$ python3 -q
>>> import numpy as np
>>> np.set_printoptions(precision=2, suppress=True, linewidth=140)
>>> rng = np.random.default_rng(874)
>>> lab = rng.integers(0, 3, 12)
>>> X = (lab[:, None] == lab) * -2 + np.eye(12)
>>> X
array([[-1., -2.,  0., -2.,  0.,  0., -2.,  0.,  0., -2.,  0., -2.],
       [-2., -1.,  0., -2.,  0.,  0., -2.,  0.,  0., -2.,  0., -2.],
       [ 0.,  0., -1.,  0.,  0.,  0.,  0.,  0.,  0.,  0., -2.,  0.],
       [-2., -2.,  0., -1.,  0.,  0., -2.,  0.,  0., -2.,  0., -2.],
       [ 0.,  0.,  0.,  0., -1., -2.,  0., -2., -2.,  0.,  0.,  0.],
       [ 0.,  0.,  0.,  0., -2., -1.,  0., -2., -2.,  0.,  0.,  0.],
       [-2., -2.,  0., -2.,  0.,  0., -1.,  0.,  0., -2.,  0., -2.],
       [ 0.,  0.,  0.,  0., -2., -2.,  0., -1., -2.,  0.,  0.,  0.],
       [ 0.,  0.,  0.,  0., -2., -2.,  0., -2., -1.,  0.,  0.,  0.],
       [-2., -2.,  0., -2.,  0.,  0., -2.,  0.,  0., -1.,  0., -2.],
       [ 0.,  0., -2.,  0.,  0.,  0.,  0.,  0.,  0.,  0., -1.,  0.],
       [-2., -2.,  0., -2.,  0.,  0., -2.,  0.,  0., -2.,  0., -1.]])
>>> # splits into 3 blocks
>>> O, Rm = np.linalg.qr(X)
>>> O @ Rm
array([[-1., -2.,  0., -2.,  0.,  0., -2.,  0.,  0., -2.,  0., -2.],
       [-2., -1.,  0., -2.,  0.,  0., -2.,  0.,  0., -2.,  0., -2.],
       [ 0.,  0., -1.,  0.,  0.,  0.,  0.,  0.,  0.,  0., -2.,  0.],
       [-2., -2.,  0., -1.,  0.,  0., -2.,  0.,  0., -2.,  0., -2.],
       [ 0.,  0.,  0.,  0., -1., -2.,  0., -2., -2.,  0.,  0.,  0.],
       [ 0.,  0.,  0.,  0., -2., -1.,  0., -2., -2.,  0.,  0.,  0.],
       [-2., -2.,  0., -2.,  0.,  0., -1.,  0.,  0., -2.,  0., -2.],
       [ 0.,  0.,  0.,  0., -2., -2.,  0., -1., -2.,  0.,  0.,  0.],
       [ 0.,  0.,  0.,  0., -2., -2.,  0., -2., -1.,  0.,  0.,  0.],
       [-2., -2.,  0., -2.,  0.,  0., -2.,  0.,  0., -1.,  0., -2.],
       [ 0.,  0., -2.,  0.,  0.,  0.,  0.,  0.,  0.,  0., -1.,  0.],
       [-2., -2.,  0., -2.,  0.,  0., -2.,  0.,  0., -2.,  0., -1.]])
>>> ev, evecs = np.linalg.eigh(X)
>>> np.round(evecs @ np.diag(ev) @ evecs.T, 2) + 0
array([[-1., -2.,  0., -2.,  0.,  0., -2.,  0.,  0., -2.,  0., -2.],
       [-2., -1.,  0., -2.,  0.,  0., -2.,  0.,  0., -2.,  0., -2.],
       [ 0.,  0., -1.,  0.,  0.,  0.,  0.,  0.,  0.,  0., -2.,  0.],
       [-2., -2.,  0., -1.,  0.,  0., -2.,  0.,  0., -2.,  0., -2.],
       [ 0.,  0.,  0.,  0., -1., -2.,  0., -2., -2.,  0.,  0.,  0.],
       [ 0.,  0.,  0.,  0., -2., -1.,  0., -2., -2.,  0.,  0.,  0.],
       [-2., -2.,  0., -2.,  0.,  0., -1.,  0.,  0., -2.,  0., -2.],
       [ 0.,  0.,  0.,  0., -2., -2.,  0., -1., -2.,  0.,  0.,  0.],
       [ 0.,  0.,  0.,  0., -2., -2.,  0., -2., -1.,  0.,  0.,  0.],
       [-2., -2.,  0., -2.,  0.,  0., -2.,  0.,  0., -1.,  0., -2.],
       [ 0.,  0., -2.,  0.,  0.,  0.,  0.,  0.,  0.,  0., -1.,  0.],
       [-2., -2.,  0., -2.,  0.,  0., -2.,  0.,  0., -2.,  0., -1.]])
>>> ev
array([-11.,  -7.,  -3.,   1.,   1.,   1.,   1.,   1.,   1.,   1.,   1.,   1.])
>>> round(float(ev.sum()), 2), np.trace(X)
(-12.0, np.float64(-12.0))
>>> np.round(evecs.T @ evecs, 2) + 0
array([[1., 0., 0., 0., 0., 0., 0., 0., 0., 0., 0., 0.],
       [0., 1., 0., 0., 0., 0., 0., 0., 0., 0., 0., 0.],
       [0., 0., 1., 0., 0., 0., 0., 0., 0., 0., 0., 0.],
       [0., 0., 0., 1., 0., 0., 0., 0., 0., 0., 0., 0.],
       [0., 0., 0., 0., 1., 0., 0., 0., 0., 0., 0., 0.],
       [0., 0., 0., 0., 0., 1., 0., 0., 0., 0., 0., 0.],
       [0., 0., 0., 0., 0., 0., 1., 0., 0., 0., 0., 0.],
       [0., 0., 0., 0., 0., 0., 0., 1., 0., 0., 0., 0.],
       [0., 0., 0., 0., 0., 0., 0., 0., 1., 0., 0., 0.],
       [0., 0., 0., 0., 0., 0., 0., 0., 0., 1., 0., 0.],
       [0., 0., 0., 0., 0., 0., 0., 0., 0., 0., 1., 0.],
       [0., 0., 0., 0., 0., 0., 0., 0., 0., 0., 0., 1.]])
>>> (ev > 1e-8).sum(), (ev < -1e-8).sum()
(np.int64(9), np.int64(3))
>>> np.round(evecs.T @ X @ evecs, 2) + 0
array([[-11.,   0.,   0.,   0.,   0.,   0.,   0.,   0.,   0.,   0.,   0.,   0.],
       [  0.,  -7.,   0.,   0.,   0.,   0.,   0.,   0.,   0.,   0.,   0.,   0.],
       [  0.,   0.,  -3.,   0.,   0.,   0.,   0.,   0.,   0.,   0.,   0.,   0.],
       [  0.,   0.,   0.,   1.,   0.,   0.,   0.,   0.,   0.,   0.,   0.,   0.],
       [  0.,   0.,   0.,   0.,   1.,   0.,   0.,   0.,   0.,   0.,   0.,   0.],
       [  0.,   0.,   0.,   0.,   0.,   1.,   0.,   0.,   0.,   0.,   0.,   0.],
       [  0.,   0.,   0.,   0.,   0.,   0.,   1.,   0.,   0.,   0.,   0.,   0.],
       [  0.,   0.,   0.,   0.,   0.,   0.,   0.,   1.,   0.,   0.,   0.,   0.],
       [  0.,   0.,   0.,   0.,   0.,   0.,   0.,   0.,   1.,   0.,   0.,   0.],
       [  0.,   0.,   0.,   0.,   0.,   0.,   0.,   0.,   0.,   1.,   0.,   0.],
       [  0.,   0.,   0.,   0.,   0.,   0.,   0.,   0.,   0.,   0.,   1.,   0.],
       [  0.,   0.,   0.,   0.,   0.,   0.,   0.,   0.,   0.,   0.,   0.,   1.]])
>>> np.linalg.eigvalsh(X @ X)
array([  1.,   1.,   1.,   1.,   1.,   1.,   1.,   1.,   1.,   9.,  49., 121.])
>>> np.linalg.norm(X, axis=1).argmax()
np.int64(0)
>>> np.round(np.linalg.norm(X[11], 1), 2), np.round(np.linalg.norm(X[11], np.inf), 2)
(np.float64(11.0), np.float64(2.0))
>>> round(np.linalg.norm(X, 2), 2)
np.float64(11.0)
>>> def softmax(z):
...     e = np.exp(z - z.max(axis=-1, keepdims=True))
...     return e / e.sum(axis=-1, keepdims=True)
... 
>>> np.round(softmax(10 * X[5]), 2) + 0
array([0.12, 0.12, 0.12, 0.12, 0.  , 0.  , 0.12, 0.  , 0.  , 0.12, 0.12, 0.12])
>>> softmax(X[5] + 3)
array([0.11, 0.11, 0.11, 0.11, 0.02, 0.04, 0.11, 0.02, 0.02, 0.11, 0.11, 0.11])
>>> scores = X @ X.T / np.sqrt(12)
>>> softmax(scores)[5] @ X
array([-0.08, -0.08, -0.02, -0.08, -1.67, -1.6 , -0.08, -1.67, -1.67, -0.08, -0.02, -0.08])
>>> softmax(scores).round(6).argmax(axis=1)
array([ 0,  1,  2,  3,  4,  5,  6,  7,  8,  9, 10, 11])
>>> W0 = np.load("a.npy")
>>> W0
array([[0, 0, 0, 0, 0, 0, 0, 0, 0, 0, 1, 0],
       [0, 0, 0, 0, 0, 1, 0, 0, 0, 0, 0, 0],
       [0, 0, 0, 0, 0, 0, 0, 0, 0, 0, 0, 1],
       [0, 0, 0, 1, 0, 0, 0, 0, 0, 0, 0, 0],
       [0, 0, 1, 0, 0, 0, 0, 0, 0, 0, 0, 0],
       [0, 0, 0, 0, 0, 0, 0, 0, 0, 1, 0, 0],
       [0, 0, 0, 0, 0, 0, 1, 0, 0, 0, 0, 0],
       [0, 1, 0, 0, 0, 0, 0, 0, 0, 0, 0, 0],
       [0, 0, 0, 0, 1, 0, 0, 0, 0, 0, 0, 0],
       [0, 0, 0, 0, 0, 0, 0, 1, 0, 0, 0, 0],
       [0, 0, 0, 0, 0, 0, 0, 0, 1, 0, 0, 0],
       [1, 0, 0, 0, 0, 0, 0, 0, 0, 0, 0, 0]])
>>> # splits into 4 blocks
>>> W0 @ np.ones(12)
array([1., 1., 1., 1., 1., 1., 1., 1., 1., 1., 1., 1.])
>>> pr = np.eye(12)[7]
>>> for _ in range(7):
...     pr = pr @ W0
...     print(pr.round(2))
... 
[0. 1. 0. 0. 0. 0. 0. 0. 0. 0. 0. 0.]
[0. 0. 0. 0. 0. 1. 0. 0. 0. 0. 0. 0.]
[0. 0. 0. 0. 0. 0. 0. 0. 0. 1. 0. 0.]
[0. 0. 0. 0. 0. 0. 0. 1. 0. 0. 0. 0.]
[0. 1. 0. 0. 0. 0. 0. 0. 0. 0. 0. 0.]
[0. 0. 0. 0. 0. 1. 0. 0. 0. 0. 0. 0.]
[0. 0. 0. 0. 0. 0. 0. 0. 0. 1. 0. 0.]
>>> other = np.linalg.inv(W0)
>>> round(float(np.linalg.slogdet(W0)[0]), 2)
1.0
>>> round(float(np.linalg.det(W0) * np.linalg.det(other)), 2)
1.0
>>> np.linalg.det(W0) * other
array([[0., 0., 0., 0., 0., 0., 0., 0., 0., 0., 0., 1.],
       [0., 0., 0., 0., 0., 0., 0., 1., 0., 0., 0., 0.],
       [0., 0., 0., 0., 1., 0., 0., 0., 0., 0., 0., 0.],
       [0., 0., 0., 1., 0., 0., 0., 0., 0., 0., 0., 0.],
       [0., 0., 0., 0., 0., 0., 0., 0., 1., 0., 0., 0.],
       [0., 1., 0., 0., 0., 0., 0., 0., 0., 0., 0., 0.],
       [0., 0., 0., 0., 0., 0., 1., 0., 0., 0., 0., 0.],
       [0., 0., 0., 0., 0., 0., 0., 0., 0., 1., 0., 0.],
       [0., 0., 0., 0., 0., 0., 0., 0., 0., 0., 1., 0.],
       [0., 0., 0., 0., 0., 1., 0., 0., 0., 0., 0., 0.],
       [1., 0., 0., 0., 0., 0., 0., 0., 0., 0., 0., 0.],
       [0., 0., 1., 0., 0., 0., 0., 0., 0., 0., 0., 0.]])
>>> np.allclose(other, W0.T)
True
>>> (W0 != 0).astype(int)
array([[0, 0, 0, 0, 0, 0, 0, 0, 0, 0, 1, 0],
       [0, 0, 0, 0, 0, 1, 0, 0, 0, 0, 0, 0],
       [0, 0, 0, 0, 0, 0, 0, 0, 0, 0, 0, 1],
       [0, 0, 0, 1, 0, 0, 0, 0, 0, 0, 0, 0],
       [0, 0, 1, 0, 0, 0, 0, 0, 0, 0, 0, 0],
       [0, 0, 0, 0, 0, 0, 0, 0, 0, 1, 0, 0],
       [0, 0, 0, 0, 0, 0, 1, 0, 0, 0, 0, 0],
       [0, 1, 0, 0, 0, 0, 0, 0, 0, 0, 0, 0],
       [0, 0, 0, 0, 1, 0, 0, 0, 0, 0, 0, 0],
       [0, 0, 0, 0, 0, 0, 0, 1, 0, 0, 0, 0],
       [0, 0, 0, 0, 0, 0, 0, 0, 1, 0, 0, 0],
       [1, 0, 0, 0, 0, 0, 0, 0, 0, 0, 0, 0]])
>>> np.flatnonzero(np.linalg.matrix_power((W0 != 0) + (W0.T != 0) + np.eye(12), 12)[4])
array([ 0,  2,  4,  8, 10, 11])
>>> np.round(np.sort(np.linalg.eigvals(W0).real), 2) + 0
array([-1. , -1. , -0.5, -0.5,  0. ,  0. ,  0.5,  0.5,  1. ,  1. ,  1. ,  1. ])
>>> other = np.array([[3, 0, -5, -6, 0],
...     [-9, -6, 5, -3, 3],
...     [6, 8, -5, 3, -6],
...     [3, 2, 8, 2, 0],
...     [6, 8, -2, -7, 7]])
>>> F = other + other.T
>>> F
array([[  6,  -9,   1,  -3,   6],
       [ -9, -12,  13,  -1,  11],
       [  1,  13, -10,  11,  -8],
       [ -3,  -1,  11,   4,  -7],
       [  6,  11,  -8,  -7,  14]])
>>> U, sv, vt = np.linalg.svd(F, full_matrices=False)
>>> np.round(vt @ vt.T, 2) + 0
array([[1., 0., 0., 0., 0.],
       [0., 1., 0., 0., 0.],
       [0., 0., 1., 0., 0.],
       [0., 0., 0., 1., 0.],
       [0., 0., 0., 0., 1.]])
>>> np.round(U.T @ F @ vt.T, 2) + 0
array([[31.57,  0.  ,  0.  ,  0.  ,  0.  ],
       [ 0.  , 24.44,  0.  ,  0.  ,  0.  ],
       [ 0.  ,  0.  , 11.21,  0.  ,  0.  ],
       [ 0.  ,  0.  ,  0.  ,  7.15,  0.  ],
       [ 0.  ,  0.  ,  0.  ,  0.  ,  5.07]])
>>> np.allclose(U * sv @ vt, F)
True
>>> sv
array([31.57, 24.44, 11.21,  7.15,  5.07])
>>> sv / sv[0]
array([1.  , 0.77, 0.36, 0.23, 0.16])
